$ python3 -q
>>> import numpy as np
>>> np.set_printoptions(suppress=True, linewidth=160)
>>> def tidy(a):
...     return np.round(a, 1) + 0
... 
>>> arr = np.load("x.npy")
>>> arr
array([[1, 3, 0, 0, 3, 0, 0, 2, 0, 0],
       [1, 3, 0, 0, 0, 0, 3, 1, 0, 0],
       [0, 0, 0, 0, 0, 0, 0, 0, 1, 3],
       [0, 0, 0, 1, 0, 1, 0, 0, 0, 0],
       [0, 0, 0, 0, 0, 0, 0, 1, 0, 0],
       [0, 0, 0, 3, 0, 1, 0, 0, 0, 0],
       [3, 2, 0, 0, 2, 0, 3, 3, 0, 0],
       [3, 1, 0, 0, 3, 0, 0, 3, 0, 0],
       [0, 0, 1, 0, 0, 0, 0, 0, 1, 0],
       [0, 0, 1, 0, 0, 0, 0, 0, 2, 2]])
>>> t3 = np.stack([arr, -1 * arr, arr[::-1]])
>>> np.linalg.matrix_rank(t3.reshape(3, -1))
np.int64(2)
>>> tidy(np.linalg.norm(t3, axis=(1, 2)))
array([11.8, 11.8, 11.8])
>>> t3.shape
(3, 10, 10)
>>> vec = np.array([-2, -2, -3, 3, 0, -2, -1, -3, -1, -3])
>>> rhs = arr @ vec
>>> rhs
array([-14, -14, -10,   1,  -3,   7, -22, -17,  -4, -11])
>>> tidy(np.linalg.solve(arr, rhs))
array([-2., -2., -3.,  3.,  0., -2., -1., -3., -1., -3.])
>>> tidy(np.linalg.solve(arr, rhs + arr[:, 9]))
array([-2., -2., -3.,  3.,  0., -2., -1., -3., -1., -2.])
>>> A = np.load("data.npy")
>>> A
array([[2, 0, 1, 1, 2, 0, 1],
       [0, 1, 2, 0, 3, 1, 3],
       [3, 3, 0, 1, 3, 3, 0],
       [1, 2, 3, 3, 2, 0, 2],
       [1, 2, 0, 2, 2, 3, 1],
       [0, 3, 3, 2, 1, 1, 3],
       [3, 0, 0, 0, 3, 1, 3]])
>>> tidy(np.linalg.det(A))
np.float64(-309.0)
>>> np.allclose(A @ A.T, A.T @ A)
False
>>> np.allclose(A, A.T)
False
>>> tidy(np.abs(np.linalg.eigvals(A)).max())
np.float64(10.9)
>>> A @ A
array([[13,  9,  5, 10, 16, 10,  9],
       [18, 16,  5, 10, 25, 20, 18],
       [10, 20, 21, 18, 26, 15, 26],
       [22, 21, 14, 17, 33, 19, 21],
       [ 9, 19, 20, 17, 22, 12, 25],
       [21, 21, 15, 13, 34, 19, 26],
       [18,  9,  6, 11, 22, 13, 18]])
>>> (A + A.T) / 2
array([[2. , 0. , 2. , 1. , 1.5, 0. , 2. ],
       [0. , 1. , 2.5, 1. , 2.5, 2. , 1.5],
       [2. , 2.5, 0. , 2. , 1.5, 3. , 0. ],
       [1. , 1. , 2. , 3. , 2. , 1. , 1. ],
       [1.5, 2.5, 1.5, 2. , 2. , 2. , 2. ],
       [0. , 2. , 3. , 1. , 2. , 1. , 2. ],
       [2. , 1.5, 0. , 1. , 2. , 2. , 3. ]])
